$ python -q
>>> import numpy as np
>>> np.set_printoptions(precision=1, suppress=True, linewidth=140, sign=" ")
>>> u = np.array([1, -5, -4, -3])
>>> m1 = -2 * np.eye(4) + np.outer(u, u)
>>> print(m1)
[[-1. -5. -4. -3.]
 [-5. 23. 20. 15.]
 [-4. 20. 14. 12.]
 [-3. 15. 12.  7.]]
>>> x = np.array([1, 2, 2, 2])
>>> print(m1 @ (2 * x))
[-50. 222. 176. 130.]
>>> print(m1 * x)
[[ -1. -10.  -8.  -6.]
 [ -5.  46.  40.  30.]
 [ -4.  40.  28.  24.]
 [ -3.  30.  24.  14.]]
>>> print((m1 @ x).argmax())
1
>>> print((m1 * x).sum(axis=1))
[-25. 111.  88.  65.]
>>> print(m1 @ np.eye(4)[0])
[-1. -5. -4. -3.]
>>> print(np.sign((m1 @ x).round(6)))
[-1.  1.  1.  1.]
>>> print(np.einsum("ij,j->i", m1, x))
[-25. 111.  88.  65.]
>>> print(np.allclose(m1, m1.T))
True
>>> print(np.allclose(m1 @ m1.T, m1.T @ m1))
True
>>> print((m1 + m1.T) / 2)
[[-1. -5. -4. -3.]
 [-5. 23. 20. 15.]
 [-4. 20. 14. 12.]
 [-3. 15. 12.  7.]]
>>> print((m1 - m1.T) / 2)
[[ 0.  0.  0.  0.]
 [ 0.  0.  0.  0.]
 [ 0.  0.  0.  0.]
 [ 0.  0.  0.  0.]]
>>> x = np.array([2, 0, 1, 2])
>>> target = m1 @ x
>>> print(target)
[-12.  40.  30.  20.]
>>> print(np.round(np.linalg.solve(m1.T, m1[1]), 1) + 0)
[ 0.  1.  0.  0.]
>>> print(np.round(np.linalg.solve(m1, 4 * target), 1) + 0)
[ 8.  0.  4.  8.]
>>> print(np.linalg.matrix_rank(m1, rtol=0.1))
1
>>> print(np.linalg.cond(m1) > 100)
False
>>> print(np.round(np.linalg.norm(m1, 2) / np.linalg.norm(m1), 1))
1.0
>>> W0 = np.loadtxt("data.csv", delimiter=",")
>>> print(W0)
[[ 14.   9.  15.  15.]
 [  9.  16.   8.  17.]
 [ 15.   8.   4.   3.]
 [ 15.  17.   3.  14.]]
>>> print(np.round(np.linalg.eigvalsh(W0).min(), 1))
-10.8
>>> print([round(float(np.linalg.det(W0[:i, :i])), 2) + 0 for i in range(1, 5)])
[14.0, 143.0, -1764.0, -7208.0]
>>> print(np.all(np.linalg.eigvalsh(W0) > 0))
False
>>> print(np.round(np.linalg.norm(W0, 2), 1))
47.2
>>> print(round(float(np.linalg.norm(W0, "nuc")), 1))
69.5
>>> print(round(np.linalg.norm(W0[2], 1), 1), round(np.linalg.norm(W0[2], np.inf), 1))
30.0 15.0
>>> print(np.round(np.linalg.norm(W0[2] - W0[0]), 1))
16.3
>>> print(np.linalg.norm(W0, axis=1))
[ 27.   26.3  17.7  26.8]
>>> print(np.linalg.norm(W0, axis=0))
[ 27.   26.3  17.7  26.8]
>>> vals, evecs = np.linalg.eigh(W0)
>>> print(vals)
[-10.8   1.4  10.1  47.2]
>>> print(np.abs(evecs[:, -1]).round(6).argmax())
3
>>> print(np.unique(vals.round(6) + 0, return_counts=True)[1])
[ 1  1  1  1]
>>> J = np.load("out3.npy")
>>> print(J)
[[-3.3 -1.5 -5. ]
 [ 3.1 -4.5 -0.2]
 [-3.  -0.1 -2.9]
 [-5.2 -0.9 -3.9]
 [ 2.7 -3.8  0.8]
 [-5.5 -0.8 -3.2]
 [-4.3 -1.  -4.6]
 [ 1.7 -5.2 -0.3]
 [ 3.1 -3.1 -1.3]
 [ 3.1 -6.  -1. ]
 [ 1.6 -3.9 -3.4]
 [-5.7 -2.5 -2. ]
 [ 2.3 -3.8 -1.1]
 [ 3.1 -2.5 -0.6]
 [-4.4 -1.6 -3.2]
 [ 1.7 -4.1 -2.5]
 [ 2.4 -3.7 -0.5]
 [-4.7 -0.3 -5. ]
 [ 2.5 -3.7  0.9]
 [-7.  -1.7 -2.7]
 [-4.2 -1.3 -2.2]
 [-6.2 -0.2 -4.8]
 [-4.8  0.  -3.5]
 [ 4.5 -5.9  1. ]]
>>> cent = J[[0, 21]].astype(float)
>>> for _ in range(5):
...     lab = np.linalg.norm(J[:, None] - cent, axis=-1).argmin(axis=1)
...     cent = np.array([J[lab == j].mean(axis=0) for j in range(2)])
... 
>>> print(lab)
[ 1  0  1  1  0  1  1  0  0  0  0  1  0  0  1  0  0  1  0  1  1  1  1  0]
>>> print(np.abs(cent[1] - cent[0]).argmax())
0
>>> print(cent[1] - cent[0])
[-7.5  3.2 -2.9]
>>> mat = np.load("case2.npy")
>>> print(mat)
[[ 1  0  1  0]
 [ 0  2  0  0]
 [ 1  0  0  0]
 [ 0  0  0  2]]
>>> u, r1 = mat[3], mat[1]
>>> print(u @ u)
4
>>> p = (u @ r1) / (u @ u) * u
>>> print((r1 - p) @ u)
0.0
>>> print(round(np.linalg.norm(u + r1) ** 2 + np.linalg.norm(u - r1) ** 2, 1))
16.0
>>> print(np.outer(u, r1))
[[ 0  0  0  0]
 [ 0  0  0  0]
 [ 0  0  0  0]
 [ 0  4  0  0]]
>>> print(p)
[ 0.  0.  0.  0.]
>>> vals, evecs = np.linalg.eig(mat)
>>> print(np.sort(np.linalg.eigvals(mat.T)))
[-0.6  1.6  2.   2. ]
>>> print(round(np.prod(vals), 1))
-4.0
>>> vals, evecs = np.linalg.eigh(mat)
>>> x = np.array([2, 1, 1, -2])
>>> print(evecs * np.maximum(vals, 0) @ evecs.T)
[[ 1.2  0.   0.7  0. ]
 [ 0.   2.   0.   0. ]
 [ 0.7  0.   0.4  0. ]
 [ 0.   0.   0.   2. ]]
>>> print(evecs * np.abs(vals) @ evecs.T)
[[ 1.3  0.   0.4  0. ]
 [ 0.   2.   0.   0. ]
 [ 0.4  0.   0.9  0. ]
 [ 0.   0.   0.   2. ]]
>>> print(np.abs(mat).sum(axis=1).max(), np.abs(vals).max())
2 2.0
>>> rng = np.random.default_rng(9516)
>>> lab = rng.permutation(4)
>>> print(lab)
[ 1  3  2  0]
>>> B = mat[lab][:, lab]
>>> print(np.trace(B))
5
>>> print(np.sort(np.abs(np.linalg.eigvals(B))))
[ 0.6  1.6  2.   2. ]
>>> print(np.all(np.linalg.eigvalsh(mat) > 0))
False
>>> E = np.load("a.npy")
>>> print(E)
[[ 1.   0.2  0. ]
 [ 0.2  1.   0.2]
 [ 0.   0.2  1. ]]
>>> L = np.linalg.cholesky(E)
>>> print(np.diag(L) ** 2)
[ 1.  1.  1.]
>>> print(L)
[[ 1.   0.   0. ]
 [ 0.2  1.   0. ]
 [ 0.   0.2  1. ]]
>>> print(np.linalg.eigvalsh(E).min() > 0)
True
>>> print(L @ L.T)
[[ 1.   0.2  0. ]
 [ 0.2  1.   0.2]
 [ 0.   0.2  1. ]]
>>> vals, evecs = np.linalg.eigh(E)
>>> print(np.linalg.eigvalsh(E @ E))
[ 0.5  1.   1.6]
>>> print(np.linalg.svd(E, compute_uv=False))
[ 1.3  1.   0.7]
>>> print(np.linalg.eigvalsh(E + 5 * np.eye(3)))
[ 5.7  6.   6.3]
>>> print(np.abs(evecs[:, -1]))
[ 0.5  0.7  0.5]
>>> print(vals)
[ 0.7  1.   1.3]
>>> print(np.round(evecs.T @ E @ evecs, 1) + 0)
[[ 0.7  0.   0. ]
 [ 0.   1.   0. ]
 [ 0.   0.   1.3]]
>>> print(np.unique(vals.round(6) + 0, return_counts=True)[1])
[ 1  1  1]
>>> print(vals.sum(), np.trace(E))
3.0 3.0
>>> K = np.loadtxt("run16.csv", delimiter=",")
>>> print(K)
[[ 1.  2.  0.  0.]
 [ 2.  2.  2.  0.]
 [ 0.  2.  0.  2.]
 [ 0.  0.  2. -2.]]
>>> # equal to its transpose
>>> print(np.round(np.linalg.eigvalsh(K).min(), 1))
-3.5
>>> print(np.all(np.linalg.eigvalsh(K) > 0))
False
>>> x = np.array([0, 2, 3])
>>> target = J @ x
>>> c, lr = np.zeros(3), 1 / np.linalg.norm(J, 2) ** 2
>>> for i in range(15):
...     c -= lr * J.T @ (J @ c - target)
...     if i % 5 == 0: print(i, round(np.linalg.norm(J @ c - target), 1))
... 
0 24.0
5 5.4
10 4.1
>>> print(c)
[ 0.3  2.3  2.5]
>>> proj = np.triu(np.array([[3, 0, 3], [1, 3, 3], [3, 1, 3]]), 1) + np.eye(3)
>>> B = proj @ E @ np.linalg.inv(proj)
>>> print(round(float(np.linalg.det(B)), 1))
0.9
>>> print(B)
[[ 1.   0.8 -2.4]
 [ 0.2  1.6 -2.2]
 [ 0.   0.2  0.4]]
>>> print(proj @ E - E @ proj)
[[ 0.   0.6 -0.6]
 [ 0.   0.6 -0.6]
 [ 0.   0.  -0.6]]
>>> print(np.linalg.matrix_rank(B))
3
>>> x = np.ones(3)
>>> for _ in range(3):
...     x = E @ x
...     x /= np.linalg.norm(x)
...     print(round(x @ E @ x, 1))
... 
1.3
1.3
1.3
>>> print(np.round(np.linalg.eigvalsh(E)[-1], 1))
1.3
>>> print(x)
[ 0.5  0.7  0.5]
>>> data = np.array([[1.4, -0.4, 3.0, 0.9],
...     [0.0, -0.5, -16.0, -0.8],
...     [1.2, -1.1, -12.0, 0.1],
...     [0.2, 0.2, -2.0, -0.6]])
>>> lab = rng.permutation(4)
>>> print(lab)
[ 1  3  2  0]
>>> B = data[lab][:, lab]
>>> print(np.sort(np.abs(np.linalg.eigvals(B))))
[  0.2   0.5   2.1  13.6]
>>> print(np.diag(B))
[ -0.5  -0.6 -12.    1.4]
>>> print(np.allclose(B, data))
False
>>> B = data / np.linalg.norm(data, axis=1, keepdims=True)
>>> cov = B @ B.T
>>> print(cov)
[[ 1.  -0.9 -0.8 -0.9]
 [-0.9  1.   1.   1. ]
 [-0.8  1.   1.   0.9]
 [-0.9  1.   0.9  1. ]]
>>> print(np.argwhere(np.triu(np.abs(cov) > 0.95, 1)))
[[ 1  2]
 [ 1  3]]
>>> print(cov[0])
[ 1.  -0.9 -0.8 -0.9]
>>> print(np.round(np.degrees(np.arccos(np.clip(cov[0, 2], -1, 1))), 1))
143.9
